$ python -q
>>> import numpy as np
>>> import numpy.linalg as la
>>> np.set_printoptions(precision=2, suppress=True, linewidth=160, legacy="1.25")
>>> m1 = np.loadtxt("dump.csv", delimiter=",")
>>> m1
array([[ 2., -2.,  1., -2.,  0., -1., -2., -1., -1.,  0.],
       [ 0.,  2., -2.,  1., -2.,  0., -1., -2., -1., -1.],
       [-1.,  0.,  2., -2.,  1., -2.,  0., -1., -2., -1.],
       [-1., -1.,  0.,  2., -2.,  1., -2.,  0., -1., -2.],
       [-2., -1., -1.,  0.,  2., -2.,  1., -2.,  0., -1.],
       [-1., -2., -1., -1.,  0.,  2., -2.,  1., -2.,  0.],
       [ 0., -1., -2., -1., -1.,  0.,  2., -2.,  1., -2.],
       [-2.,  0., -1., -2., -1., -1.,  0.,  2., -2.,  1.],
       [ 1., -2.,  0., -1., -2., -1., -1.,  0.,  2., -2.],
       [-2.,  1., -2.,  0., -1., -2., -1., -1.,  0.,  2.]])
>>> (m1 + m1.T) / 2
array([[ 2. , -1. ,  0. , -1.5, -1. , -1. , -1. , -1.5,  0. , -1. ],
       [-1. ,  2. , -1. ,  0. , -1.5, -1. , -1. , -1. , -1.5,  0. ],
       [ 0. , -1. ,  2. , -1. ,  0. , -1.5, -1. , -1. , -1. , -1.5],
       [-1.5,  0. , -1. ,  2. , -1. ,  0. , -1.5, -1. , -1. , -1. ],
       [-1. , -1.5,  0. , -1. ,  2. , -1. ,  0. , -1.5, -1. , -1. ],
       [-1. , -1. , -1.5,  0. , -1. ,  2. , -1. ,  0. , -1.5, -1. ],
       [-1. , -1. , -1. , -1.5,  0. , -1. ,  2. , -1. ,  0. , -1.5],
       [-1.5, -1. , -1. , -1. , -1.5,  0. , -1. ,  2. , -1. ,  0. ],
       [ 0. , -1.5, -1. , -1. , -1. , -1.5,  0. , -1. ,  2. , -1. ],
       [-1. ,  0. , -1.5, -1. , -1. , -1. , -1.5,  0. , -1. ,  2. ]])
>>> m1 @ m1
array([[ 7.,  0., 14., -6., 14., -6.,  1.,  2.,  0., 10.],
       [10.,  7.,  0., 14., -6., 14., -6.,  1.,  2.,  0.],
       [ 0., 10.,  7.,  0., 14., -6., 14., -6.,  1.,  2.],
       [ 2.,  0., 10.,  7.,  0., 14., -6., 14., -6.,  1.],
       [ 1.,  2.,  0., 10.,  7.,  0., 14., -6., 14., -6.],
       [-6.,  1.,  2.,  0., 10.,  7.,  0., 14., -6., 14.],
       [14., -6.,  1.,  2.,  0., 10.,  7.,  0., 14., -6.],
       [-6., 14., -6.,  1.,  2.,  0., 10.,  7.,  0., 14.],
       [14., -6., 14., -6.,  1.,  2.,  0., 10.,  7.,  0.],
       [ 0., 14., -6., 14., -6.,  1.,  2.,  0., 10.,  7.]])
>>> assert m1 == m1.T
Traceback (most recent call last):
  File "<python-input-7>", line 1, in <module>
    assert m1 == m1.T
           ^^^^^^^^^^
ValueError: The truth value of an array with more than one element is ambiguous. Use a.any() or a.all()
>>> (m1 - m1.T) / 2
array([[ 0. , -1. ,  1. , -0.5,  1. ,  0. , -1. ,  0.5, -1. ,  1. ],
       [ 1. ,  0. , -1. ,  1. , -0.5,  1. ,  0. , -1. ,  0.5, -1. ],
       [-1. ,  1. ,  0. , -1. ,  1. , -0.5,  1. ,  0. , -1. ,  0.5],
       [ 0.5, -1. ,  1. ,  0. , -1. ,  1. , -0.5,  1. ,  0. , -1. ],
       [-1. ,  0.5, -1. ,  1. ,  0. , -1. ,  1. , -0.5,  1. ,  0. ],
       [ 0. , -1. ,  0.5, -1. ,  1. ,  0. , -1. ,  1. , -0.5,  1. ],
       [ 1. ,  0. , -1. ,  0.5, -1. ,  1. ,  0. , -1. ,  1. , -0.5],
       [-0.5,  1. ,  0. , -1. ,  0.5, -1. ,  1. ,  0. , -1. ,  1. ],
       [ 1. , -0.5,  1. ,  0. , -1. ,  0.5, -1. ,  1. ,  0. , -1. ],
       [-1. ,  1. , -0.5,  1. ,  0. , -1. ,  0.5, -1. ,  1. ,  0. ]])
>>> np.allclose(m1, m1.T)
False
